$ python3 -q
>>> import numpy as np
>>> from numpy import linalg as LA
>>> np.set_printoptions(precision=2, suppress=True, linewidth=160)
>>> def tidy(a):
...     return np.round(a, 2) + 0
... 
>>> arr = np.load("sample15.npy")
>>> arr
array([[0, 1, 0],
       [0, 0, 1],
       [1, 0, 0]])
>>> LA.matrix_rank(arr)
np.int64(3)
>>> np.count_nonzero(arr)
np.int64(3)
>>> LA.rank(arr)
Traceback (most recent call last):
  File "<python-input-8>", line 1, in <module>
    LA.rank(arr)
    ^^^^^^^
AttributeError: module 'numpy.linalg' has no attribute 'rank'
>>> np.unravel_index(np.abs(arr).argmax(), arr.shape)
(np.int64(0), np.int64(1))
>>> tidy(arr.mean(axis=0))
array([0.33, 0.33, 0.33])
>>> arr[3]
Traceback (most recent call last):
  File "<python-input-11>", line 1, in <module>
    arr[3]
    ~~~^^^
IndexError: index 3 is out of bounds for axis 0 with size 3
>>> tidy(LA.svd(arr, compute_uv=False))
array([1., 1., 1.])
>>> np.zeros(3, 3)
Traceback (most recent call last):
  File "<python-input-13>", line 1, in <module>
    np.zeros(3, 3)
    ~~~~~~~~^^^^^^
TypeError: Cannot interpret '3' as a data type
>>> tidy(LA.norm(arr))
np.float64(1.73)
>>> arr.sum(axis=1)
array([1, 1, 1])
>>> r0 = np.array([2, 0, 1])
>>> out = arr + np.outer(r0, np.eye(3)[0])
>>> LA.matrix_rank(out - arr)
np.int64(1)
>>> tidy(LA.det(out) / LA.det(arr)), tidy(1 + LA.solve(arr, r0)[0])
(np.float64(2.0), np.float64(2.0))
>>> out
array([[2., 1., 0.],
       [0., 0., 1.],
       [2., 0., 0.]])
>>> LA.matrix_rank(LA.inv(out) - LA.inv(arr), tol=1e-8)
np.int64(1)
>>> data = np.array([[-3, 5, 4, -2, 3],
...     [-5, -2, -1, 3, 1],
...     [0, 0, 4, 1, 1],
...     [-2, -5, -1, -1, -2],
...     [4, -5, 1, 0, -1],
...     [5, 4, -1, -5, -3]])
>>> data[3] = data[4]
>>> data
array([[-3,  5,  4, -2,  3],
       [-5, -2, -1,  3,  1],
       [ 0,  0,  4,  1,  1],
       [ 4, -5,  1,  0, -1],
       [ 4, -5,  1,  0, -1],
       [ 5,  4, -1, -5, -3]])
>>> # row 4 repeats row 3
>>> np.unravel_index(np.abs(data).argmax(), data.shape)
(np.int64(0), np.int64(1))
>>> tidy(LA.norm(data))
np.float64(16.82)
>>> data.sum(axis=1)
array([ 7, -4,  6, -1, -1,  0])
>>> data.sum(axis=0)
array([ 5, -3,  8, -3,  0])
>>> tidy(LA.svd(data, compute_uv=False))
array([11.46, 10.45,  6.28,  1.49,  0.85])
>>> np.diff(data, axis=0)
array([[-2, -7, -5,  5, -2],
       [ 5,  2,  5, -2,  0],
       [ 4, -5, -3, -1, -2],
       [ 0,  0,  0,  0,  0],
       [ 1,  9, -2, -5, -2]])
>>> data.shape
(6, 5)
>>> data[6]
Traceback (most recent call last):
  File "<python-input-33>", line 1, in <module>
    data[6]
    ~~~~^^^
IndexError: index 6 is out of bounds for axis 0 with size 6
>>> LA.matrix_rank(data)
np.int64(5)
>>> np.count_nonzero(data)
np.int64(26)
>>> out = np.c_[data[:, :3] @ np.array([[-3, 0, 2], [0, 3, 3], [1, -2, 0]]), np.array([0, 3, -2, -1, -3, 2])]
>>> out
array([[ 13,   7,   9,   0],
       [ 14,  -4, -16,   3],
       [  4,  -8,   0,  -2],
       [-11, -17,  -7,  -1],
       [-11, -17,  -7,  -3],
       [-16,  14,  22,   2]])
>>> tidy(LA.norm(out - data @ LA.lstsq(data, out)[0], axis=0))
array([0.  , 0.  , 0.  , 1.41])
>>> LA.matrix_rank(out)
np.int64(4)
>>> x = np.array([6, -5, 8, -1, 1])
>>> target = data @ x
>>> target
array([ -6, -30,  32,  56,  56,   4])
>>> tidy(LA.lstsq(data, target)[0])
array([ 6., -5.,  8., -1.,  1.])
>>> rng = np.random.default_rng(64)
>>> target = target + 0.05 * rng.normal(size=6)
>>> tidy(target)
array([ -6.03, -30.01,  31.93,  56.03,  56.07,   4.06])
>>> coef, *_ = LA.lstsq(data, target)
>>> [round(float(LA.norm(LA.solve(data.T @ data + lam * np.eye(5), data.T @ target))), 2) for lam in (0, 1, 10, 100)]
[11.27, 11.04, 9.42, 4.33]
>>> tidy(LA.norm(target - data @ coef))
np.float64(0.03)
>>> coef.round()
array([ 6., -5.,  8., -1.,  1.])
